% ipython --no-banner

In [1]: import numpy as np

In [2]: from numpy import linalg as LA

In [3]: np.set_printoptions(precision=1, suppress=True, linewidth=200, sign=" ")

In [4]: tidy = lambda a: np.round(a, 1) + 0

In [5]: arr = np.load("run13.npy")

In [6]: arr
Out[6]: 
array([[ 3,  3,  3],
       [ 3,  6,  6],
       [ 3,  6,  9]])

In [7]: blk = np.stack([arr, 5 * arr, arr[::-1]])

In [8]: tidy(LA.det(blk))
Out[8]: array([  27., 3375.,  -27.])

In [9]: tidy(LA.norm(blk, axis=(1, 2)))
Out[9]: array([ 15.3,  76.5,  15.3])

In [10]: LA.matrix_rank(blk.reshape(3, -1))
Out[10]: np.int64(2)

In [11]: evals, vecs = LA.eig(arr)

In [12]: tidy(np.sort(LA.eigvals(LA.inv(arr))))
Out[12]: array([ 0.1,  0.5,  1.1])

In [13]: tidy(np.sort(LA.eigvals(arr.T)))
Out[13]: array([  0.9,   1.9,  15.1])

In [14]: tidy(arr @ vecs[:, 0] - evals[0] * vecs[:, 0])
Out[14]: array([ 0.,  0.,  0.])

In [15]: O, vecs = LA.qr(arr[:, :2])[0], LA.qr(arr[:, 2:])[0]

In [16]: s = LA.svd(O.T @ vecs, compute_uv=False)

In [17]: (s > 0.9).sum()
Out[17]: np.int64(1)

In [18]: tidy(LA.norm(O @ O.T - vecs @ vecs.T, 2))
Out[18]: np.float64(1.0)

In [19]: x0 = np.ones(3)

In [20]: for _ in range(4):
    ...:     x0 = arr @ x0
    ...:     x0 /= LA.norm(x0)
    ...:     print(round(x0 @ arr @ x0, 1))
    ...: 
15.1
15.1
15.1
15.1

In [21]: tidy(x0)
Out[21]: array([ 0.3,  0.6,  0.7])

In [22]: u = np.array([-2, -5, -2, -5])

In [23]: feats = 5 * np.eye(4) + np.outer(u, u)

In [24]: feats
Out[24]: 
array([[  9.,  10.,   4.,  10.],
       [ 10.,  30.,  10.,  25.],
       [  4.,  10.,   9.,  10.],
       [ 10.,  25.,  10.,  30.]])

In [25]: u = np.array([1, 1])

In [26]: np.cross(feats[1, :3], feats[2, :3])
Out[26]: array([170., -50., -20.])
